$ python -q
>>> import numpy as np
>>> np.set_printoptions(suppress=True, linewidth=120)
>>> arr = np.array([[-3, -2, -1, 0, 1, 2],
...     [3, 4, 5, 6, 7, 8],
...     [9, 10, 11, 12, 13, 14],
...     [15, 16, 17, 18, 19, 20]])
>>> rng = np.random.default_rng(50797)
>>> Y = arr + rng.integers(-2, 3, (4, 2)) @ rng.integers(-2, 3, (2, 6))
>>> print(Y)
[[ 1 -6 -5  4  5  8]
 [ 1  6  7  4  5  4]
 [10  9 10 13 14 16]
 [13 18 19 16 17 17]]
>>> print(np.abs(Y - arr).sum(axis=1))
[26 14  7 13]
>>> f = np.array([0, 2])
>>> print(np.correlate(Y[3], Y[0], "full"))
[ 104  209  294  230  124   95  -23  -94 -171  -85   17]
>>> print(np.polyval(f, Y[3]))
[2 2 2 2 2 2]
>>> f, r1 = arr[0], arr[1]
>>> print(f @ r1)
1
>>> p = (f @ r1) / (f @ f) * f
>>> print(np.round(np.linalg.norm(f + r1) ** 2 + np.linalg.norm(f - r1) ** 2, 2))
436.0
>>> print((r1 - p) @ f)
0.0
>>> print(p.round(2))
[-0.16 -0.11 -0.05  0.    0.05  0.11]
>>> print(arr.reshape(2, -1))
[[-3 -2 -1  0  1  2  3  4  5  6  7  8]
 [ 9 10 11 12 13 14 15 16 17 18 19 20]]
>>> T = arr.reshape(4, 2, -1)
>>> print(T[:, 0])
[[-3 -2 -1]
 [ 3  4  5]
 [ 9 10 11]
 [15 16 17]]
>>> print(T.shape)
(4, 2, 3)
>>> f = np.array([1, 1, 2, -3, -3, 0, 1, 0, -3, -1]) + 0.5
>>> W0 = np.eye(10) - 2 * np.outer(f, f) / (f @ f)
>>> print(W0.round(2))
[[ 0.86 -0.14 -0.23  0.23  0.23 -0.05 -0.14 -0.05  0.23  0.05]
 [-0.14  0.86 -0.23  0.23  0.23 -0.05 -0.14 -0.05  0.23  0.05]
 [-0.23 -0.23  0.62  0.38  0.38 -0.08 -0.23 -0.08  0.38  0.08]
 [ 0.23  0.23  0.38  0.62 -0.38  0.08  0.23  0.08 -0.38 -0.08]
 [ 0.23  0.23  0.38 -0.38  0.62  0.08  0.23  0.08 -0.38 -0.08]
 [-0.05 -0.05 -0.08  0.08  0.08  0.98 -0.05 -0.02  0.08  0.02]
 [-0.14 -0.14 -0.23  0.23  0.23 -0.05  0.86 -0.05  0.23  0.05]
 [-0.05 -0.05 -0.08  0.08  0.08 -0.02 -0.05  0.98  0.08  0.02]
 [ 0.23  0.23  0.38 -0.38 -0.38  0.08  0.23  0.08  0.62 -0.08]
 [ 0.05  0.05  0.08 -0.08 -0.08  0.02  0.05  0.02 -0.08  0.98]]
>>> print(np.round(np.linalg.pinv(W0), 2))
[[ 0.86 -0.14 -0.23  0.23  0.23 -0.05 -0.14 -0.05  0.23  0.05]
 [-0.14  0.86 -0.23  0.23  0.23 -0.05 -0.14 -0.05  0.23  0.05]
 [-0.23 -0.23  0.62  0.38  0.38 -0.08 -0.23 -0.08  0.38  0.08]
 [ 0.23  0.23  0.38  0.62 -0.38  0.08  0.23  0.08 -0.38 -0.08]
 [ 0.23  0.23  0.38 -0.38  0.62  0.08  0.23  0.08 -0.38 -0.08]
 [-0.05 -0.05 -0.08  0.08  0.08  0.98 -0.05 -0.02  0.08  0.02]
 [-0.14 -0.14 -0.23  0.23  0.23 -0.05  0.86 -0.05  0.23  0.05]
 [-0.05 -0.05 -0.08  0.08  0.08 -0.02 -0.05  0.98  0.08  0.02]
 [ 0.23  0.23  0.38 -0.38 -0.38  0.08  0.23  0.08  0.62 -0.08]
 [ 0.05  0.05  0.08 -0.08 -0.08  0.02  0.05  0.02 -0.08  0.98]]
>>> print(np.round(np.linalg.svd(W0, compute_uv=False), 2))
[1. 1. 1. 1. 1. 1. 1. 1. 1. 1.]
>>> print(np.round(np.linalg.norm(W0, axis=0), 2))
[1. 1. 1. 1. 1. 1. 1. 1. 1. 1.]
>>> print(np.all(np.linalg.eigvalsh(W0) > 0))
False
>>> try:
...     np.linalg.cholesky(W0)
... except np.linalg.LinAlgError as e:
...     print("failed:", e)
... 
failed: Matrix is not positive definite
>>> print(round(float(np.linalg.eigvalsh(W0).min()), 2))
-1.0
>>> print(np.round(np.linalg.matrix_power(W0, 4), 2) + 0)
[[1. 0. 0. 0. 0. 0. 0. 0. 0. 0.]
 [0. 1. 0. 0. 0. 0. 0. 0. 0. 0.]
 [0. 0. 1. 0. 0. 0. 0. 0. 0. 0.]
 [0. 0. 0. 1. 0. 0. 0. 0. 0. 0.]
 [0. 0. 0. 0. 1. 0. 0. 0. 0. 0.]
 [0. 0. 0. 0. 0. 1. 0. 0. 0. 0.]
 [0. 0. 0. 0. 0. 0. 1. 0. 0. 0.]
 [0. 0. 0. 0. 0. 0. 0. 1. 0. 0.]
 [0. 0. 0. 0. 0. 0. 0. 0. 1. 0.]
 [0. 0. 0. 0. 0. 0. 0. 0. 0. 1.]]
>>> print(np.trace(W0))
8.0
>>> print(round(np.abs(np.linalg.eigvals(W0)).max(), 2))
1.0
>>> print(np.round(np.linalg.det(W0), 2))
-1.0
>>> print(np.round(np.sort(np.abs(np.linalg.eigvals(W0))), 2))
[1. 1. 1. 1. 1. 1. 1. 1. 1. 1.]
>>> print(np.allclose(W0, W0.T))
True
